$ ipython --no-banner

In [1]: import numpy as np

In [2]: import numpy.linalg as la

In [3]: np.set_printoptions(precision=3, suppress=True, linewidth=200)

In [4]: rng = np.random.default_rng(29804)

In [5]: X = (rng.random((4, 4)) < 0.3) + np.eye(4)

In [6]: X /= X.sum(axis=1, keepdims=True)

In [7]: print(X)
[[0.333 0.333 0.    0.333]
 [0.    0.667 0.333 0.   ]
 [0.    0.    0.5   0.5  ]
 [0.5   0.    0.    0.5  ]]

In [8]: lab = rng.permutation(4)

In [9]: print(lab)
[0 1 3 2]

In [10]: other = X[lab][:, lab]

In [11]: print(np.allclose(other, X))
False

In [12]: print(np.diag(other))
[0.333 0.667 0.5   0.5  ]

In [13]: U, sigma, Vh = la.svd(X, full_matrices=False)

In [14]: print(np.cumsum(sigma ** 2) / np.sum(sigma ** 2))
[0.555 0.84  0.998 1.   ]

In [15]: print(np.round(np.sqrt((sigma ** 2).sum()), 3), round(float(la.norm(X)), 3))
1.374 1.374

In [16]: print(sigma / sigma[0])
[1.    0.717 0.533 0.066]

In [17]: print((sigma > 1e-8).sum())
4

In [18]: print(U.shape, sigma.shape, Vh.shape)
(4, 4) (4,) (4, 4)

In [19]: print(np.round(Vh @ Vh.T, 3) + 0)
[[1. 0. 0. 0.]
 [0. 1. 0. 0.]
 [0. 0. 1. 0.]
 [0. 0. 0. 1.]]

In [20]: print(np.abs(U[:, 0]).round(6).argmax())
3

In [21]: print(sigma)
[1.024 0.734 0.546 0.068]

In [22]: print(np.round(U.T @ X @ Vh.T, 3) + 0)
[[1.024 0.    0.    0.   ]
 [0.    0.734 0.    0.   ]
 [0.    0.    0.546 0.   ]
 [0.    0.    0.    0.068]]

In [23]: A = np.array([[0.0, 0.0, 0.0],
    ...:     [0.98, 0.84, 0.98],
    ...:     [-0.14, -0.12, -0.14],
    ...:     [-0.84, -0.72, -0.84]])

In [24]: print(A)
[[ 0.    0.    0.  ]
 [ 0.98  0.84  0.98]
 [-0.14 -0.12 -0.14]
 [-0.84 -0.72 -0.84]]

In [25]: print(A @ la.pinv(A) @ A)
[[ 0.    0.    0.  ]
 [ 0.98  0.84  0.98]
 [-0.14 -0.12 -0.14]
 [-0.84 -0.72 -0.84]]

In [26]: print(np.unique(A.round(6), axis=0).shape)
(4, 3)

In [27]: print(la.lstsq(A[:-1].T, A[-1])[2])
1

In [28]: print(round(float(np.trace(la.pinv(A) @ A)), 3))
1.0

In [29]: print(np.abs(np.diag(la.qr(A)[1])) > 1e-9)
[ True False False]

In [30]: print(np.allclose(A[:-1].T @ la.lstsq(A[:-1].T, A[-1])[0], A[-1]))
True

In [31]: feats = np.load("out18.npy")

In [32]: print(feats)
[[ 0.74  0.84  0.1   1.28 -0.6 ]
 [ 0.31 -0.58  1.54  2.79 -0.65]
 [-0.89 -0.6  -0.4  -1.93  0.79]
 [ 1.3   0.53  0.07  1.96 -1.  ]]

In [33]: print(np.allclose(feats[:-1].T @ la.lstsq(feats[:-1].T, feats[-1])[0], feats[-1]))
True

In [34]: print(np.abs(np.diag(la.qr(feats)[1])) > 1e-9)
[ True  True  True False]

In [35]: print(X @ np.ones(4))
[1. 1. 1. 1.]

In [36]: print(la.matrix_power(X, 2))
[[0.278 0.333 0.111 0.278]
 [0.    0.444 0.389 0.167]
 [0.25  0.    0.25  0.5  ]
 [0.417 0.167 0.    0.417]]

In [37]: pr = np.eye(4)[0]

In [38]: for _ in range(3):
    ...:     pr = pr @ X
    ...:     print(pr.round(3))
    ...: 
[0.333 0.333 0.    0.333]
[0.278 0.333 0.111 0.278]
[0.231 0.315 0.167 0.287]
